% python3 -q
>>> import numpy as np
>>> from numpy import linalg as LA
>>> np.set_printoptions(suppress=True, linewidth=140)
>>> def tidy(a):
...     return np.round(a, 4) + 0
... 
>>> arr = np.array([[7, 0, 0, 0], [7, 1, 0, 0], [0, 4, 6, 0], [7, 2, 4, 1]])
>>> # triangular: eigenvalues sit on the diagonal
>>> U, sigma, vt = LA.svd(arr, full_matrices=False)
>>> np.allclose(U * sigma @ vt, arr)
True
>>> tidy(np.abs(vt[0]))
array([0.929 , 0.2087, 0.3013, 0.0507])
>>> print(tidy(vt @ vt.T))
[[1. 0. 0. 0.]
 [0. 1. 0. 0.]
 [0. 0. 1. 0.]
 [0. 0. 0. 1.]]
>>> np.abs(U[:, 0]).round(6).argmax()
np.int64(3)
>>> tidy(U.T @ U)
array([[1., 0., 0., 0.],
       [0., 1., 0., 0.],
       [0., 0., 1., 0.],
       [0., 0., 0., 1.]])
>>> tidy(np.sqrt((sigma ** 2).sum())), tidy(LA.norm(arr))
(np.float64(14.8661), np.float64(14.8661))
>>> tidy(np.cumsum(sigma ** 2) / np.sum(sigma ** 2))
array([0.7293, 0.9936, 0.9993, 1.    ])
>>> out = LA.inv(arr)
>>> tidy(arr @ out)
array([[1., 0., 0., 0.],
       [0., 1., 0., 0.],
       [0., 0., 1., 0.],
       [0., 0., 0., 1.]])
>>> tidy(LA.det(arr) * LA.det(out))
np.float64(1.0)
>>> tidy(out)
array([[ 0.1429,  0.    ,  0.    ,  0.    ],
       [-1.    ,  1.    ,  0.    ,  0.    ],
       [ 0.6667, -0.6667,  0.1667,  0.    ],
       [-1.6667,  0.6667, -0.6667,  1.    ]])
>>> print(tidy(LA.cond(arr)))
33.0943
>>> tidy(LA.inv(out))
array([[7., 0., 0., 0.],
       [7., 1., 0., 0.],
       [0., 4., 6., 0.],
       [7., 2., 4., 1.]])
>>> mat = np.array([[5, 4, 5, 0], [4, 5, 4, 5], [5, 4, 5, 4], [0, 5, 4, 5]])
>>> rng = np.random.default_rng(5772)
>>> labels = rng.permutation(4)
>>> labels
array([1, 2, 3, 0])
>>> out = mat[labels][:, labels]
>>> tidy(LA.det(out)), tidy(LA.det(mat[labels]))
(np.float64(-144.0), np.float64(144.0))
>>> tidy(np.sort(np.abs(LA.eigvals(out))))
array([ 0.7639,  2.2195,  5.2361, 16.2195])
>>> np.diag(out)
array([5, 5, 5, 5])
>>> out
array([[5, 4, 5, 4],
       [4, 5, 4, 5],
       [5, 4, 5, 0],
       [4, 5, 0, 5]])
>>> ev, evecs = LA.eig(mat)
>>> print(tidy(mat @ evecs[:, 0] - ev[0] * evecs[:, 0]))
[0. 0. 0. 0.]
>>> print(tidy(ev))
[16.2195  5.2361 -2.2195  0.7639]
>>> tidy(np.prod(ev))
np.float64(-144.0)
>>> x = np.array([1, -1, 1, 3])
>>> mat * x
array([[ 5, -4,  5,  0],
       [ 4, -5,  4, 15],
       [ 5, -4,  5, 12],
       [ 0, -5,  4, 15]])
>>> mat @ x
array([ 6, 18, 18, 14])
>>> print(np.einsum("ij,j->i", mat, x))
[ 6 18 18 14]
>>> mat @ np.ones(4)
array([14., 18., 18., 14.])
>>> f = np.array([8, 0])
>>> print(np.cross(mat[0, :3], mat[1, :3]))
[-9  0  9]
>>> np.correlate(mat[0], mat[1], "full")
array([25, 40, 66, 60, 41, 20,  0])
>>> print(np.polyval(f, mat[0]))
[40 32 40  0]
>>> np.convolve(mat[0], f)
array([40, 32, 40,  0,  0])
>>> M = np.loadtxt("mat.csv", delimiter=",")
>>> M
array([[-1.,  0.,  0., -2.],
       [ 0., -1.,  0.,  0.],
       [ 0.,  0., -1.,  0.],
       [-2.,  0.,  0., -1.]])
>>> # 3 blocks once reordered
>>> ev, evecs = LA.eigvalsh(M)
Traceback (most recent call last):
  File "<python-input-46>", line 1, in <module>
    ev, evecs = LA.eigvalsh(M)
    ^^^^^^^^^
ValueError: too many values to unpack (expected 2)
>>> ev, evecs = LA.eigh(M)
>>> np.abs(evecs[:, -1]).round(6).argmax()
np.int64(0)
>>> print(tidy(evecs @ np.diag(ev) @ evecs.T))
[[-1.  0.  0. -2.]
 [ 0. -1.  0.  0.]
 [ 0.  0. -1.  0.]
 [-2.  0.  0. -1.]]
>>> (ev > 1e-8).sum(), (ev < -1e-8).sum()
(np.int64(1), np.int64(3))
>>> print(ev.sum(), np.trace(M))
-4.0 -4.0
>>> tidy(evecs.T @ M @ evecs)
array([[-3.,  0.,  0.,  0.],
       [ 0., -1.,  0.,  0.],
       [ 0.,  0., -1.,  0.],
       [ 0.,  0.,  0.,  1.]])
>>> tidy(LA.svd(M, compute_uv=False))
array([3., 1., 1., 1.])
>>> ev
array([-3., -1., -1.,  1.])
>>> tidy(LA.det(M.T))
np.float64(-3.0)
>>> tidy(LA.det(2 * M)), tidy(LA.det(M))
(np.float64(-48.0), np.float64(-3.0))
>>> np.einsum("ij,ji->", M, M)
np.float64(12.0)
>>> tidy(LA.det(M[::-1]))
np.float64(-3.0)
>>> tidy(LA.eigvals(M).sum().real)
np.float64(-4.0)
>>> np.kron(np.eye(2, dtype=int), M)
array([[-1.,  0.,  0., -2., -0.,  0.,  0., -0.],
       [ 0., -1.,  0.,  0.,  0., -0.,  0.,  0.],
       [ 0.,  0., -1.,  0.,  0.,  0., -0.,  0.],
       [-2.,  0.,  0., -1., -0.,  0.,  0., -0.],
       [-0.,  0.,  0., -0., -1.,  0.,  0., -2.],
       [ 0., -0.,  0.,  0.,  0., -1.,  0.,  0.],
       [ 0.,  0., -0.,  0.,  0.,  0., -1.,  0.],
       [-0.,  0.,  0., -0., -2.,  0.,  0., -1.]])
>>> tidy(np.poly(M))
array([ 1.,  4.,  2., -4., -3.])
>>> out = LA.inv(M)
>>> tidy(out)
array([[ 0.3333,  0.    ,  0.    , -0.6667],
       [ 0.    , -1.    ,  0.    ,  0.    ],
       [ 0.    ,  0.    , -1.    ,  0.    ],
       [-0.6667,  0.    ,  0.    ,  0.3333]])
>>> tidy(LA.det(M) * out)
array([[-1.,  0.,  0.,  2.],
       [ 0.,  3.,  0.,  0.],
       [ 0.,  0.,  3.,  0.],
       [ 2.,  0.,  0., -1.]])
>>> print(tidy(LA.inv(out)))
[[-1.  0.  0. -2.]
 [ 0. -1.  0.  0.]
 [ 0.  0. -1.  0.]
 [-2.  0.  0. -1.]]
>>> np.allclose(out, M.T)
False
>>> tidy(LA.slogdet(M)[0])
np.float64(-1.0)
>>> x = np.array([0, -3, 0, 3])
>>> rhs = M @ x
>>> coef, lr = np.zeros(4), 1 / LA.norm(M, 2) ** 2
>>> for i in range(40):
...     coef -= lr * M.T @ (M @ coef - rhs)
...     if i % 10 == 0: print(i, round(LA.norm(M @ coef - rhs), 4))
... 
0 3.266
10 1.0057
20 0.3097
30 0.0954
>>> tidy(LA.cond(M))
np.float64(3.0)
>>> ev, evecs = LA.eig(M)
>>> tidy(np.sort(LA.eigvals(M @ M)))
array([1., 1., 1., 9.])
>>> E = np.array([[-4, 5, -2, 4], [0, -2, 3, 1], [-2, -3, -3, -5]]) * (rng.random((3, 4)) < 0.3)
>>> E
array([[ 0,  0, -2,  0],
       [ 0, -2,  0,  0],
       [-2, -3,  0,  0]])
>>> W1 = np.array([[2, -1, -1, 0, 3],
...     [0, 3, 3, -1, 1],
...     [-3, -2, 1, 3, -2],
...     [-1, 0, 0, 2, 0]])
>>> coef = np.array([1, 0, 0, 3, 1])
>>> hid = np.maximum(E @ W1 + coef, 0)
>>> hid
array([[7, 4, 0, 0, 5],
       [1, 0, 0, 5, 0],
       [0, 0, 0, 6, 0]])
>>> tidy((hid > 0).mean(axis=0))
array([0.6667, 0.3333, 0.    , 0.6667, 0.3333])
>>> cent = np.array([[-4, -3, -2], [-1, -3, 4], [1, -1, -4], [2, 5, -1], [1, 0, -3]])
>>> print(W1 @ cent)
[[ -5  -2 -13]
 [ -1 -17  -2]
 [ 19  29  -3]
 [  8  13   0]]
>>> hid @ cent
array([[-27, -33, -13],
       [  6,  22,  -7],
       [ 12,  30,  -6]])
